% ipython --no-banner

In [1]: import numpy as np

In [2]: np.set_printoptions(precision=2, suppress=True, linewidth=120)

In [3]: def tidy(a):
   ...:     return np.round(a, 2) + 0
   ...: 

In [4]: W0 = 0.2 ** np.abs(np.subtract.outer(np.arange(9), np.arange(9)))

In [5]: tidy(W0)
Out[5]: 
array([[1.  , 0.2 , 0.04, 0.01, 0.  , 0.  , 0.  , 0.  , 0.  ],
       [0.2 , 1.  , 0.2 , 0.04, 0.01, 0.  , 0.  , 0.  , 0.  ],
       [0.04, 0.2 , 1.  , 0.2 , 0.04, 0.01, 0.  , 0.  , 0.  ],
       [0.01, 0.04, 0.2 , 1.  , 0.2 , 0.04, 0.01, 0.  , 0.  ],
       [0.  , 0.01, 0.04, 0.2 , 1.  , 0.2 , 0.04, 0.01, 0.  ],
       [0.  , 0.  , 0.01, 0.04, 0.2 , 1.  , 0.2 , 0.04, 0.01],
       [0.  , 0.  , 0.  , 0.01, 0.04, 0.2 , 1.  , 0.2 , 0.04],
       [0.  , 0.  , 0.  , 0.  , 0.01, 0.04, 0.2 , 1.  , 0.2 ],
       [0.  , 0.  , 0.  , 0.  , 0.  , 0.01, 0.04, 0.2 , 1.  ]])

In [6]: # symmetric, so the eigenvalues are real

In [7]: def softmax(z):
   ...:     e = np.exp(z - z.max(axis=-1, keepdims=True))
   ...:     return e / e.sum(axis=-1, keepdims=True)
   ...: 

In [8]: tidy(softmax(W0[1] + -3))
Out[8]: array([0.11, 0.24, 0.11, 0.09, 0.09, 0.09, 0.09, 0.09, 0.09])

In [9]: tidy(softmax(W0).sum(axis=1))
Out[9]: array([1., 1., 1., 1., 1., 1., 1., 1., 1.])

In [10]: tidy(softmax(10 * W0[1]))
Out[10]: array([0., 1., 0., 0., 0., 0., 0., 0., 0.])

In [11]: att = W0 @ W0.T / np.sqrt(9)

In [12]: softmax(att).round(6).argmax(axis=1)
Out[12]: array([0, 1, 2, 3, 4, 5, 6, 7, 8])

In [13]: tidy(softmax(att)[1] @ W0)
Out[13]: array([0.15, 0.2 , 0.18, 0.16, 0.16, 0.15, 0.15, 0.15, 0.13])

In [14]: sigma = 20 * 0.9 ** np.arange(3)

In [15]: O, _ = np.linalg.qr(np.array([[1.3, 1.1, 0.9], [-1.3, -0.9, -0.7], [-2.0, -1.0, -2.3]]))

In [16]: rng = np.random.default_rng(20293)

In [17]: data = rng.normal(size=(47, 3)) * sigma @ O

In [18]: tidy(data)
Out[18]: 
array([[-18.92, -15.94,  16.27],
       [-23.31,  17.13,  20.27],
       [-19.33,  -8.38,  11.04],
       [ -2.02, -17.73,  -3.58],
       [-11.67,  21.63,   0.68],
       [-23.55,  10.49,   9.93],
       [  2.23,  10.82, -14.21],
       [  9.02, -33.88, -25.32],
       [  5.84,   0.42,   3.05],
       [  5.84, -24.97,  12.01],
       [-18.51, -10.83, -31.14],
       [-41.14,  29.69,  -8.76],
       [ 16.96,  15.61,  -5.06],
       [-25.8 , -10.84, -27.19],
       [ 12.78,   1.02, -17.11],
       [ 11.6 ,  -4.99, -29.36],
       [  3.81, -20.78,  11.5 ],
       [-25.11,   3.72,   5.16],
       [ 13.19,   8.99, -25.18],
       [ 20.34,   5.81,   7.46],
       [  5.54, -25.3 ,   8.23],
       [-14.27, -18.36,  -3.43],
       [ -7.63,   9.56,  10.47],
       [-10.29, -12.33,   3.36],
       [-29.21,  18.08,  14.18],
       [ 10.06,  30.52,  -1.91],
       [-21.1 ,   9.7 ,  -2.19],
       [-34.08,  28.85,  35.67],
       [ -8.27, -26.93, -14.38],
       [  9.57,  14.17,   5.99],
       [  8.87,  17.35,  12.51],
       [-18.39,  17.72,  -1.62],
       [-23.61,   5.64,  -9.32],
       [ 10.56,   5.84,  49.54],
       [ -4.89,  12.55,  -8.71],
       [  5.6 ,  16.73, -21.02],
       [ 28.21,   4.62,   6.89],
       [ 27.12,   9.6 , -28.84],
       [ 24.74,  17.66,  -5.16],
       [-15.26, -31.66,  35.5 ],
       [ 16.13, -12.32,  13.74],
       [ -5.2 ,  29.57,  -0.87],
       [  4.87,  13.1 , -15.98],
       [-23.82,  16.44,   1.63],
       [-11.71,  13.1 ,  -3.92],
       [-11.64,   1.38,  48.66],
       [ -0.6 , -26.41,  -6.98]])

In [19]: x = np.array([2, 0, 1])

In [20]: y = data @ x

In [21]: tidy(np.linalg.pinv(data) @ data)
Out[21]: 
array([[1., 0., 0.],
       [0., 1., 0.],
       [0., 0., 1.]])

In [22]: np.linalg.solve(data, y)
LinAlgError: Last 2 dimensions of the array must be square


In [23]: y = y + 0.1 * rng.normal(size=47)

In [24]: tidy(y)
Out[24]: 
array([-21.59, -26.39, -27.73,  -7.62, -22.66, -37.18,  -9.78,  -7.43,  14.62,  23.61, -67.99, -90.91,  28.9 , -78.78,
         8.6 ,  -6.21,  19.17, -45.02,   1.43,  48.04,  19.28, -32.05,  -4.73, -17.18, -44.24,  18.13, -44.51, -32.63,
       -30.98,  24.93,  30.3 , -38.5 , -56.36,  70.62, -18.32,  -9.75,  63.29,  25.56,  44.37,   4.97,  46.05, -11.24,
        -6.27, -45.86, -27.47,  25.42,  -8.29])

In [25]: coef, *_ = np.linalg.lstsq(data, y)

In [26]: [round(float(np.linalg.norm(np.linalg.solve(data.T @ data + lam * np.eye(3), data.T @ y))), 2) for lam in (0, 1, 10, 100)]
Out[26]: [2.24, 2.24, 2.23, 2.22]

In [27]: print(tidy(data.T @ (y - data @ coef)))
[0. 0. 0.]

In [28]: tidy(coef)
Out[28]: array([2., 0., 1.])

In [29]: coef.round()
Out[29]: array([2., 0., 1.])

In [30]: t = np.radians(135)

In [31]: Rm = np.eye(3)

In [32]: Rm[1, 1] = Rm[2, 2] = np.cos(t)

In [33]: Rm[1, 2], Rm[2, 1] = -np.sin(t), np.sin(t)

In [34]: tidy(Rm)
Out[34]: 
array([[ 1.  ,  0.  ,  0.  ],
       [ 0.  , -0.71, -0.71],
       [ 0.  ,  0.71, -0.71]])

In [35]: Y = data @ Rm.T

In [36]: np.allclose(np.linalg.norm(data, axis=1), np.linalg.norm(Y, axis=1))
Out[36]: True

In [37]: print(tidy(np.linalg.svd(data, compute_uv=False)), tidy(np.linalg.svd(Y, compute_uv=False)))
[137.27 120.33 107.61] [137.27 120.33 107.61]

In [38]: J = np.load("block0.npy")

In [39]: J
Out[39]: 
array([[ 1.66,  4.35,  4.2 ],
       [ 2.43,  7.62,  6.9 ],
       [ 2.42,  3.58,  4.56],
       [ 6.39, 13.61, 14.41],
       [ 5.59, 10.3 , 11.7 ],
       [ 4.84, 10.72, 11.18],
       [ 2.49,  4.09,  4.7 ],
       [ 3.16,  7.84,  7.81],
       [ 1.56,  6.88,  5.76],
       [ 3.92,  9.07,  9.29],
       [-0.01,  0.62,  0.32],
       [ 2.38,  4.61,  5.07],
       [ 7.15, 14.39, 15.72],
       [ 2.4 ,  6.13,  6.01],
       [ 0.74,  3.72,  3.1 ],
       [ 7.27, 11.31, 13.86],
       [ 0.79,  2.69,  2.38],
       [ 0.03,  3.97,  2.41],
       [ 2.38,  6.56,  6.3 ],
       [ 2.39,  6.58,  6.24],
       [ 3.21,  6.85,  7.19],
       [ 3.08,  4.8 ,  6.  ],
       [ 1.61,  3.44,  3.63],
       [ 7.19, 12.8 , 14.72],
       [ 7.23, 13.36, 15.01],
       [ 3.21,  5.4 ,  6.36],
       [ 2.29,  4.09,  4.84],
       [ 5.55,  8.46, 10.5 ],
       [ 4.01,  6.5 ,  7.83],
       [ 3.18,  4.84,  5.93],
       [ 1.74,  6.83,  5.75],
       [ 7.26, 13.32, 14.92],
       [ 6.39, 10.09, 12.32],
       [ 2.4 ,  6.08,  6.  ],
       [ 5.68, 11.91, 12.54],
       [ 6.4 , 14.13, 14.74],
       [ 4.71, 10.67, 11.1 ],
       [ 3.19,  6.8 ,  7.23],
       [ 3.17,  8.83,  8.52]])

In [40]: dist = np.linalg.norm(J[:, None] - J[None], axis=-1)

In [41]: np.unravel_index(dist.round(6).argmax(), dist.shape)
Out[41]: (np.int64(10), np.int64(12))

In [42]: np.flatnonzero(dist[35] < dist.mean() / 2)
Out[42]: array([ 3, 12, 15, 23, 24, 31, 34, 35])

In [43]: dist[35].round(6).argsort(kind="stable")[:4]
Out[43]: array([35,  3, 24, 31])

In [44]: dist.mean(axis=1).argmax()
Out[44]: np.int64(10)
